% ipython --no-banner

In [1]: import numpy as np

In [2]: from numpy import linalg as LA

In [3]: np.set_printoptions(precision=2, suppress=True, linewidth=160, floatmode="fixed")

In [4]: rd = lambda a: np.round(a, 2) + 0

In [5]: E = np.load("out8.npy")

In [6]: E
Out[6]: 
array([[0, 1, 0, 0],
       [0, 0, 0, 0],
       [0, 0, 0, 2],
       [0, 0, 1, 0]])

In [7]: # 2 blocks once reordered

In [8]: out = np.array([[1, 1], [1, 0], [1, 2], [3, -2]])

In [9]: np.einsum("ik,kj->ij", E, out)
Out[9]: 
array([[ 1,  0],
       [ 0,  0],
       [ 6, -4],
       [ 1,  2]])

In [10]: np.einsum("ik,kj->ji", E, out)
Out[10]: 
array([[ 1,  0,  6,  1],
       [ 0,  0, -4,  2]])

In [11]: out.T @ E.T
Out[11]: 
array([[ 1,  0,  6,  1],
       [ 0,  0, -4,  2]])

In [12]: E @ out
Out[12]: 
array([[ 1,  0],
       [ 0,  0],
       [ 6, -4],
       [ 1,  2]])

In [13]: np.vstack([E, out.T]).shape
Out[13]: (6, 4)

In [14]: np.einsum("ij,ij->i", E, E)
Out[14]: array([1, 0, 4, 1])

In [15]: LA.matrix_rank(np.vstack([E, out.T]))
Out[15]: np.int64(4)

In [16]: (E != 0).astype(int)
Out[16]: 
array([[0, 1, 0, 0],
       [0, 0, 0, 0],
       [0, 0, 0, 1],
       [0, 0, 1, 0]])

In [17]: np.flatnonzero(LA.matrix_power((E != 0) + (E.T != 0) + np.eye(4), 4)[3])
Out[17]: array([2, 3])

In [18]: Uu, sig, Vh = LA.svd(E, full_matrices=False)

In [19]: Uu.T @ E @ Vh.T
Out[19]: 
array([[2.00, 0.00, 0.00, 0.00],
       [0.00, 1.00, 0.00, 0.00],
       [0.00, 0.00, 1.00, 0.00],
       [0.00, 0.00, 0.00, 0.00]])

In [20]: sig
Out[20]: array([2.00, 1.00, 1.00, 0.00])

In [21]: Vh @ Vh.T
Out[21]: 
array([[1.00, 0.00, 0.00, 0.00],
       [0.00, 1.00, 0.00, 0.00],
       [0.00, 0.00, 1.00, 0.00],
       [0.00, 0.00, 0.00, 1.00]])

In [22]: np.abs(Vh[0])
Out[22]: array([0.00, 0.00, 0.00, 1.00])

In [23]: np.allclose(Uu * sig @ Vh, E)
Out[23]: True

In [24]: np.allclose(E[:-1].T @ LA.lstsq(E[:-1].T, E[-1])[0], E[-1])
Out[24]: False

In [25]: rd(np.trace(LA.pinv(E) @ E))
Out[25]: np.float64(3.0)

In [26]: np.unique(E.round(6), axis=0).shape
Out[26]: (4, 4)

In [27]: rd(E @ LA.pinv(E) @ E)
Out[27]: 
array([[0.00, 1.00, 0.00, 0.00],
       [0.00, 0.00, 0.00, 0.00],
       [0.00, 0.00, 0.00, 2.00],
       [0.00, 0.00, 1.00, 0.00]])

In [28]: out = np.array([[0, 7, 1, 8, 7],
    ...:     [8, 2, 5, 5, 9],
    ...:     [6, 9, 5, 5, 3],
    ...:     [7, 7, 4, 7, 9],
    ...:     [6, 3, 4, 8, 5]])

In [29]: arr = np.tril(out)

In [30]: arr
Out[30]: 
array([[0, 0, 0, 0, 0],
       [8, 2, 0, 0, 0],
       [6, 9, 5, 0, 0],
       [7, 7, 4, 7, 0],
       [6, 3, 4, 8, 5]])

In [31]: # triangular, det is the product of the diagonal

In [32]: (arr - arr.T) / 2
Out[32]: 
array([[ 0.00, -4.00, -3.00, -3.50, -3.00],
       [ 4.00,  0.00, -4.50, -3.50, -1.50],
       [ 3.00,  4.50,  0.00, -2.00, -2.00],
       [ 3.50,  3.50,  2.00,  0.00, -4.00],
       [ 3.00,  1.50,  2.00,  4.00,  0.00]])

In [33]: np.allclose(arr @ arr.T, arr.T @ arr)
Out[33]: False

In [34]: np.allclose(arr, arr.T)
Out[34]: False

In [35]: LA.determinant(arr)
---------------------------------------------------------------------------
AttributeError                            Traceback (most recent call last)
Cell In[35], line 1
----> 1 LA.determinant(arr)

AttributeError: module 'numpy.linalg' has no attribute 'determinant'

In [36]: (arr + arr.T) / 2
Out[36]: 
array([[0.00, 4.00, 3.00, 3.50, 3.00],
       [4.00, 2.00, 4.50, 3.50, 1.50],
       [3.00, 4.50, 5.00, 2.00, 2.00],
       [3.50, 3.50, 2.00, 7.00, 4.00],
       [3.00, 1.50, 2.00, 4.00, 5.00]])

In [37]: arr @ arr
Out[37]: 
array([[  0,   0,   0,   0,   0],
       [ 16,   4,   0,   0,   0],
       [102,  63,  25,   0,   0],
       [129,  99,  48,  49,   0],
       [134, 113,  72,  96,  25]])
